$ python3 -q
>>> import numpy as np
>>> import numpy.linalg as la
>>> np.set_printoptions(suppress=True, linewidth=120)
>>> M = np.loadtxt("run16.csv", delimiter=",")
>>> print(M.round(2))
[[ 0.49  0.21 -0.2   0.41]
 [ 0.21  0.91  0.08 -0.17]
 [-0.2   0.08  0.92  0.16]
 [ 0.41 -0.17  0.16  0.67]]
>>> # a projection of rank 3
>>> u = np.array([-1, 5])
>>> print(np.round(np.correlate(M[1], M[3], "full"), 2))
[ 0.14  0.64  0.16 -0.17  0.33  0.06 -0.07]
>>> print(np.round(np.convolve(M[1], u), 2))
[-0.21  0.15  4.47  0.58 -0.86]
>>> E = np.array([[31, 2, -7, -18, 5],
...     [2, 16, -7, -1, -3],
...     [-7, -7, 19, 4, 0],
...     [-18, -1, 4, 16, -2],
...     [5, -3, 0, -2, 6]])
>>> # symmetric
>>> L = la.cholesky(E)
>>> print(np.round(np.diag(L) ** 2, 2))
[31.   15.87 14.72  5.55  4.34]
>>> print(np.prod(np.diag(L)) ** 2, round(float(la.det(E)), 2))
174139.0 174139.0
>>> arr = np.array([[0, 1, 2, -1, -2, 2, 2, -2],
...     [0, 0, -2, -1, -2, 0, 0, 0],
...     [0, 0, 0, -1, 1, 2, 0, 2],
...     [0, 0, 0, 0, -1, 2, 2, -2],
...     [0, 0, 0, 0, 0, -2, -2, 2],
...     [0, 0, 0, 0, 0, 0, 1, -1],
...     [0, 0, 0, 0, 0, 0, 0, 2],
...     [0, 0, 0, 0, 0, 0, 0, 0]])
>>> # looks like rank 7
>>> vec = np.array([2, 1, 3, 2])
>>> h = np.maximum(M @ vec, 0)
>>> print(h.round(2))
[1.43 1.24 2.78 2.46]
>>> print(np.round(np.maximum(M @ vec, 0) - np.maximum(-M @ vec, 0), 2))
[1.43 1.24 2.78 2.46]
>>> print(np.round(M * (h > 1e-9)[:, None], 2))
[[ 0.49  0.21 -0.2   0.41]
 [ 0.21  0.91  0.08 -0.17]
 [-0.2   0.08  0.92  0.16]
 [ 0.41 -0.17  0.16  0.67]]
